$ python3 -q
>>> import numpy as np
>>> np.set_printoptions(suppress=True, linewidth=160)
>>> def rd(a):
...     return np.round(a, 3) + 0
... 
>>> J = np.load("a.npy")
>>> print(J)
[[-10   1   7  -1   4  -4  -3   4   3  -3   4]
 [  1   2   4  -1  -2   0  -5   1   3  -9   5]
 [  7   4  -8  -5   8  -3  -1  -3  -9  -5  -1]
 [ -1  -1  -5   4  -9  -7   2  -4   1  -6   8]
 [  4  -2   8  -9  -2  -1  -1   2   7  -4  -2]
 [ -4   0  -3  -7  -1   6  -1  -8  -2   5   0]
 [ -3  -5  -1   2  -1  -1   6   1  -2  -1  10]
 [  4   1  -3  -4   2  -8   1   8  -3   0  -4]
 [  3   3  -9   1   7  -2  -2  -3   6   4   0]
 [ -3  -9  -5  -6  -4   5  -1   0   4   2  -5]
 [  4   5  -1   8  -2   0  10  -4   0  -5   2]]
>>> # symmetric
>>> x = np.array([2, 2, 2, -3, 0, 2, -1, -3, 3, -1, -1])
>>> rhs = J @ x
>>> rhs
array([-10,  32,   4, -29,  67,  33, -50, -30,  12,  10,  -3])
>>> rd(np.linalg.solve(J, J[:, 4]))
array([0., 0., 0., 0., 1., 0., 0., 0., 0., 0., 0.])
>>> rd(np.linalg.solve(J, rhs + J[:, 5]))
array([ 2.,  2.,  2., -3.,  0.,  3., -1., -3.,  3., -1., -1.])
>>> rd(np.linalg.solve(J, 3 * rhs))
array([ 6.,  6.,  6., -9.,  0.,  6., -3., -9.,  9., -3., -3.])
>>> evals, V = np.linalg.eigh(J)
>>> x = np.array([2, 7, 6, 3, 4, 5, 8, 4, 6, 0, 0])
>>> rd(np.linalg.eigvalsh(J[1:, 1:]))
array([-21.947, -15.151,  -9.969,  -6.909,   2.796,   8.205,  12.648,  13.898,  18.103,  24.325])
>>> (np.sign(V[:, -1].round(6)) == np.sign(V[0, -1].round(6))).astype(int)
array([1, 1, 0, 1, 0, 0, 1, 0, 0, 0, 1])
>>> B = J / np.sqrt((J ** 2).mean(axis=1, keepdims=True))
>>> rd(np.linalg.norm(B, axis=1))
array([3.317, 3.317, 3.317, 3.317, 3.317, 3.317, 3.317, 3.317, 3.317, 3.317, 3.317])
>>> rd(B[10])
array([ 0.831,  1.038, -0.208,  1.662, -0.415,  0.   ,  2.077, -0.831,  0.   , -1.038,  0.415])
>>> np.linalg.matrix_rank(B) == np.linalg.matrix_rank(J)
np.True_
